>>> import numpy as np
>>> np.set_printoptions(precision=2, suppress=True, linewidth=140, floatmode="fixed")
>>> def rd(a):
...     return np.round(a, 2) + 0
... 
>>> feats = np.load("mat.npy")
>>> rd(feats)
array([[-0.43,  0.16,  0.88,  0.08],
       [ 0.00, -0.33,  0.14, -0.93],
       [-0.83, -0.43, -0.34,  0.10],
       [ 0.35, -0.82,  0.29,  0.34]])
>>> U, sig, VT = np.linalg.svd(feats, full_matrices=False)
>>> U.shape, sig.shape, VT.shape
((4, 4), (4,), (4, 4))
>>> np.allclose(U * sig @ VT, feats)
True
>>> rd(VT @ VT.T)
array([[1.00, 0.00, 0.00, 0.00],
       [0.00, 1.00, 0.00, 0.00],
       [0.00, 0.00, 1.00, 0.00],
       [0.00, 0.00, 0.00, 1.00]])
>>> rd(U.T @ feats @ VT.T)
array([[1.00, 0.00, 0.00, 0.00],
       [0.00, 1.00, 0.00, 0.00],
       [0.00, 0.00, 1.00, 0.00],
       [0.00, 0.00, 0.00, 1.00]])
>>> rng = np.random.default_rng(46)
>>> idx = rng.permutation(4)
>>> idx
array([0, 1, 2, 3])
>>> out = feats[idx][:, idx]
>>> np.allclose(out, feats)
True
>>> rd(np.sort(np.abs(np.linalg.eigvals(out))))
array([1.00, 1.00, 1.00, 1.00])
>>> out = feats / np.sqrt((feats ** 2).mean(axis=1, keepdims=True))
>>> np.linalg.matrix_rank(feats - feats.mean(axis=1, keepdims=True))
np.int64(3)
>>> rd(out[2])
array([-1.66, -0.87, -0.68,  0.21])
>>> q, r_ = np.linalg.qr(feats)
>>> rd(np.trace(q @ q.T))
np.float64(4.0)
>>> rd(r_)
array([[1.00, 0.00, 0.00, 0.00],
       [0.00, 1.00, 0.00, 0.00],
       [0.00, 0.00, 1.00, 0.00],
       [0.00, 0.00, 0.00, 1.00]])
>>> q.shape, r_.shape
((4, 4), (4, 4))
>>> print(rd(q))
[[-0.43  0.16  0.88  0.08]
 [ 0.00 -0.33  0.14 -0.93]
 [-0.83 -0.43 -0.34  0.10]
 [ 0.35 -0.82  0.29  0.34]]
>>> out = np.array([[-4, -5], [-2, 1]])
>>> Z = np.kron(out, q)
>>> rd(np.linalg.norm(Z, 2)), rd(np.linalg.norm(out, 2) * np.linalg.norm(q, 2))
(np.float64(6.42), np.float64(6.42))
>>> W0 = np.loadtxt("data.csv", delimiter=",")
>>> W0
array([[0.00, 1.00, 1.00, 1.00, 1.00, 1.00, 1.00, 1.00, 1.00, 1.00],
       [1.00, 0.00, 1.00, 1.00, 1.00, 1.00, 1.00, 1.00, 1.00, 1.00],
       [1.00, 1.00, 0.00, 1.00, 1.00, 1.00, 1.00, 1.00, 1.00, 1.00],
       [1.00, 1.00, 1.00, 0.00, 1.00, 1.00, 1.00, 1.00, 1.00, 1.00],
       [1.00, 1.00, 1.00, 1.00, 0.00, 1.00, 1.00, 1.00, 1.00, 1.00],
       [1.00, 1.00, 1.00, 1.00, 1.00, 0.00, 1.00, 1.00, 1.00, 1.00],
       [1.00, 1.00, 1.00, 1.00, 1.00, 1.00, 0.00, 1.00, 1.00, 1.00],
       [1.00, 1.00, 1.00, 1.00, 1.00, 1.00, 1.00, 0.00, 1.00, 1.00],
       [1.00, 1.00, 1.00, 1.00, 1.00, 1.00, 1.00, 1.00, 0.00, 1.00],
       [1.00, 1.00, 1.00, 1.00, 1.00, 1.00, 1.00, 1.00, 1.00, 0.00]])
>>> # symmetric, so the eigenvalues are real
>>> out = np.linalg.invert(W0)
Traceback (most recent call last):
  File "<python-input-30>", line 1, in <module>
    out = np.linalg.invert(W0)
          ^^^^^^^^^^^^^^^^
AttributeError: module 'numpy.linalg' has no attribute 'invert'
>>> out = np.linalg.inv(W0)
>>> rd(np.linalg.det(W0) * np.linalg.det(out))
np.float64(1.0)
>>> print(rd(out))
[[-0.89  0.11  0.11  0.11  0.11  0.11  0.11  0.11  0.11  0.11]
 [ 0.11 -0.89  0.11  0.11  0.11  0.11  0.11  0.11  0.11  0.11]
 [ 0.11  0.11 -0.89  0.11  0.11  0.11  0.11  0.11  0.11  0.11]
 [ 0.11  0.11  0.11 -0.89  0.11  0.11  0.11  0.11  0.11  0.11]
 [ 0.11  0.11  0.11  0.11 -0.89  0.11  0.11  0.11  0.11  0.11]
 [ 0.11  0.11  0.11  0.11  0.11 -0.89  0.11  0.11  0.11  0.11]
 [ 0.11  0.11  0.11  0.11  0.11  0.11 -0.89  0.11  0.11  0.11]
 [ 0.11  0.11  0.11  0.11  0.11  0.11  0.11 -0.89  0.11  0.11]
 [ 0.11  0.11  0.11  0.11  0.11  0.11  0.11  0.11 -0.89  0.11]
 [ 0.11  0.11  0.11  0.11  0.11  0.11  0.11  0.11  0.11 -0.89]]
>>> np.allclose(out, W0.T)
False
>>> out = np.array([[3, 3],
...     [1, 0],
...     [3, 0],
...     [3, 0],
...     [2, 2],
...     [3, 3],
...     [2, 2],
...     [3, 2],
...     [0, 1],
...     [1, 0]])
>>> out.T @ W0.T
array([[18.00, 20.00, 18.00, 18.00, 19.00, 18.00, 19.00, 18.00, 21.00, 20.00],
       [10.00, 13.00, 13.00, 13.00, 11.00, 10.00, 11.00, 11.00, 12.00, 13.00]])
>>> np.einsum("ij->j", W0)
array([9.00, 9.00, 9.00, 9.00, 9.00, 9.00, 9.00, 9.00, 9.00, 9.00])
>>> print(np.einsum("ik,kj->ij", W0, out))
[[18.00 10.00]
 [20.00 13.00]
 [18.00 13.00]
 [18.00 13.00]
 [19.00 11.00]
 [18.00 10.00]
 [19.00 11.00]
 [18.00 11.00]
 [21.00 12.00]
 [20.00 13.00]]
>>> print(np.linalg.matrix_rank(np.vstack([W0, out.T])))
10
>>> W0 @ out
array([[18.00, 10.00],
       [20.00, 13.00],
       [18.00, 13.00],
       [18.00, 13.00],
       [19.00, 11.00],
       [18.00, 10.00],
       [19.00, 11.00],
       [18.00, 11.00],
       [21.00, 12.00],
       [20.00, 13.00]])
>>> np.einsum("ij,ij->i", W0, W0)
array([9.00, 9.00, 9.00, 9.00, 9.00, 9.00, 9.00, 9.00, 9.00, 9.00])
>>> q, vecs = np.linalg.qr(W0[:, :9])[0], np.linalg.qr(W0[:, 9:])[0]
>>> sig = np.linalg.svd(q.T @ vecs, compute_uv=False)
>>> (sig > 0.9).sum()
np.int64(1)
>>> rd(np.degrees(np.arccos(sig.clip(0, 1))))
array([20.56])
>>> idx = rng.permutation(10)
>>> idx
array([1, 8, 7, 2, 6, 4, 0, 3, 5, 9])
>>> out = W0[idx][:, idx]
>>> np.diag(out)
array([0.00, 0.00, 0.00, 0.00, 0.00, 0.00, 0.00, 0.00, 0.00, 0.00])
>>> rd(np.linalg.det(out)), rd(np.linalg.det(W0[idx]))
(np.float64(-9.0), np.float64(9.0))
>>> print(np.allclose(out, W0))
True
>>> E = np.loadtxt("test12.csv", delimiter=",")
>>> E
array([[-2.00, -2.00,  0.00,  6.00, -2.00],
       [-1.00,  2.00,  0.00, -6.00,  1.00],
       [-1.00,  0.00, -1.00,  0.00,  0.00],
       [ 2.00,  0.00,  2.00,  0.00, -2.00],
       [ 2.00, -1.00,  2.00,  3.00, -1.00],
       [ 2.00, -1.00,  0.00,  3.00,  0.00],
       [ 1.00,  2.00, -2.00, -6.00,  0.00],
       [ 0.00, -2.00,  0.00,  6.00,  2.00],
       [-2.00,  1.00,  2.00, -3.00,  0.00]])
>>> r0 = np.array([2, -4])
>>> np.array([np.convolve(row, r0, "same") for row in E])
array([[ -4.00,   4.00,   8.00,  12.00, -28.00],
       [ -2.00,   8.00,  -8.00, -12.00,  26.00],
       [ -2.00,   4.00,  -2.00,   4.00,   0.00],
       [  4.00,  -8.00,   4.00,  -8.00,  -4.00],
       [  4.00, -10.00,   8.00,  -2.00, -14.00],
       [  4.00, -10.00,   4.00,   6.00, -12.00],
       [  2.00,   0.00, -12.00,  -4.00,  24.00],
       [  0.00,  -4.00,   8.00,  12.00, -20.00],
       [ -4.00,  10.00,   0.00, -14.00,  12.00]])
>>> np.convolve(E[5], r0)
array([  4.00, -10.00,   4.00,   6.00, -12.00,   0.00])
